$ python3 -q
>>> import numpy as np
>>> from numpy import linalg as LA
>>> np.set_printoptions(precision=3, suppress=True, linewidth=200, sign=" ")
>>> def rd(a):
...     return np.round(a, 3) + 0
... 
>>> K = np.array([[0, 0, 0, 0, 0, 1],
...     [0, 0, 0, 1, 1, 0],
...     [0, 0, 0, 0, 0, 0],
...     [0, 1, 0, 0, 1, 0],
...     [0, 1, 0, 1, 0, 0],
...     [1, 0, 0, 0, 0, 0]])
>>> evals, vecs = LA.eigh(K)
>>> vec = np.array([3, 9, -7, -7, -9, -2])
>>> np.abs(K).sum(axis=1).max(), rd(np.abs(evals).max())
(np.int64(2), np.float64(2.0))
>>> rd(vecs * np.maximum(evals, 0) @ vecs.T)
array([[ 0.5  ,  0.   ,  0.   ,  0.   ,  0.   ,  0.5  ],
       [ 0.   ,  0.667,  0.   ,  0.667,  0.667,  0.   ],
       [ 0.   ,  0.   ,  0.   ,  0.   ,  0.   ,  0.   ],
       [ 0.   ,  0.667,  0.   ,  0.667,  0.667,  0.   ],
       [ 0.   ,  0.667,  0.   ,  0.667,  0.667,  0.   ],
       [ 0.5  ,  0.   ,  0.   ,  0.   ,  0.   ,  0.5  ]])
>>> (np.sign(vecs[:, -1].round(6)) == np.sign(vecs[0, -1].round(6))).astype(int)
array([ 1,  0,  1,  0,  0,  1])
>>> rd(vecs * np.abs(evals) @ vecs.T)
array([[ 1.   ,  0.   ,  0.   ,  0.   ,  0.   ,  0.   ],
       [ 0.   ,  1.333,  0.   ,  0.333,  0.333,  0.   ],
       [ 0.   ,  0.   ,  0.   ,  0.   ,  0.   ,  0.   ],
       [ 0.   ,  0.333,  0.   ,  1.333,  0.333,  0.   ],
       [ 0.   ,  0.333,  0.   ,  0.333,  1.333,  0.   ],
       [ 0.   ,  0.   ,  0.   ,  0.   ,  0.   ,  1.   ]])
